$ ipython --no-banner

In [1]: import numpy as np

In [2]: import numpy.linalg as la

In [3]: np.set_printoptions(precision=2, suppress=True, linewidth=120, floatmode="fixed")

In [4]: tidy = lambda a: np.round(a, 2) + 0

In [5]: data = np.array([[0, 1, 0, -5, -5, -3, -5, 1],
   ...:     [-1, 0, -2, -2, 0, 1, 0, -2],
   ...:     [0, 2, 0, -3, -4, -2, 4, 0],
   ...:     [5, 2, 3, 0, -3, 5, 3, -1],
   ...:     [5, 0, 4, 3, 0, 0, 2, 2],
   ...:     [3, -1, 2, -5, 0, 0, 6, 2],
   ...:     [5, 0, -4, -3, -2, -6, 0, -1],
   ...:     [-1, 2, 0, 1, -2, -2, 1, 0]])

In [6]: data
Out[6]: 
array([[ 0,  1,  0, -5, -5, -3, -5,  1],
       [-1,  0, -2, -2,  0,  1,  0, -2],
       [ 0,  2,  0, -3, -4, -2,  4,  0],
       [ 5,  2,  3,  0, -3,  5,  3, -1],
       [ 5,  0,  4,  3,  0,  0,  2,  2],
       [ 3, -1,  2, -5,  0,  0,  6,  2],
       [ 5,  0, -4, -3, -2, -6,  0, -1],
       [-1,  2,  0,  1, -2, -2,  1,  0]])

In [7]: # antisymmetric, zero diagonal

In [8]: tidy(np.abs(la.eigvals(data)).max())
Out[8]: np.float64(12.52)

In [9]: np.allclose(data, data.T)
Out[9]: False

In [10]: tidy(la.det(data))
Out[10]: np.float64(26569.0)

In [11]: np.trace(data)
Out[11]: np.int64(0)

In [12]: assert data == data.T
ValueError: The truth value of an array with more than one element is ambiguous. Use a.any() or a.all()


In [13]: A = np.loadtxt("w.csv", delimiter=",")

In [14]: A
Out[14]: 
array([[-1.30, -0.60, -0.50,  0.60,  1.17,  0.50],
       [ 1.30,  0.20, -0.80,  1.00,  1.91,  2.50],
       [-1.80, -0.90, -1.70,  0.00,  0.01, -1.80],
       [-0.20,  1.70, -0.80, -0.60, -1.19, -1.00],
       [ 0.20, -0.80, -1.20, -0.20, -0.45, -1.40],
       [ 0.10, -1.20,  1.00,  0.20,  0.39, -1.70],
       [-1.00,  1.40, -1.10, -0.40, -0.75,  0.00],
       [-0.70,  0.60, -0.80, -0.80, -1.60,  1.40],
       [ 2.10, -0.90, -1.00,  0.00,  0.13,  0.50],
       [-0.30, -0.40,  0.80, -0.90, -1.87,  0.40],
       [ 1.70, -0.60,  0.70, -0.90, -1.85,  0.10],
       [-0.30, -2.30,  0.00, -0.90, -1.76, -1.50],
       [ 0.20, -1.20,  1.00,  0.90,  1.79, -1.20],
       [ 0.90, -1.60, -0.80, -0.80, -1.49,  1.00],
       [ 1.60,  1.50, -2.70, -0.80, -1.57,  0.40],
       [-0.30,  1.10, -0.10,  0.10,  0.19,  0.20]])

In [15]: Xc = A - A.mean(axis=0)

In [16]: V = la.svd(Xc)[2][:5]

In [17]: Y = Xc - Xc @ V.T @ V

In [18]: tidy(Y.std(axis=0))
Out[18]: array([0.00, 0.00, 0.00, 0.02, 0.01, 0.00])

In [19]: la.norm(Y, axis=1).round(6).argmax()
Out[19]: np.int64(8)

In [20]: tidy((Xc @ V.T).std(axis=0))
Out[20]: array([1.50, 1.39, 1.20, 0.85, 0.75])
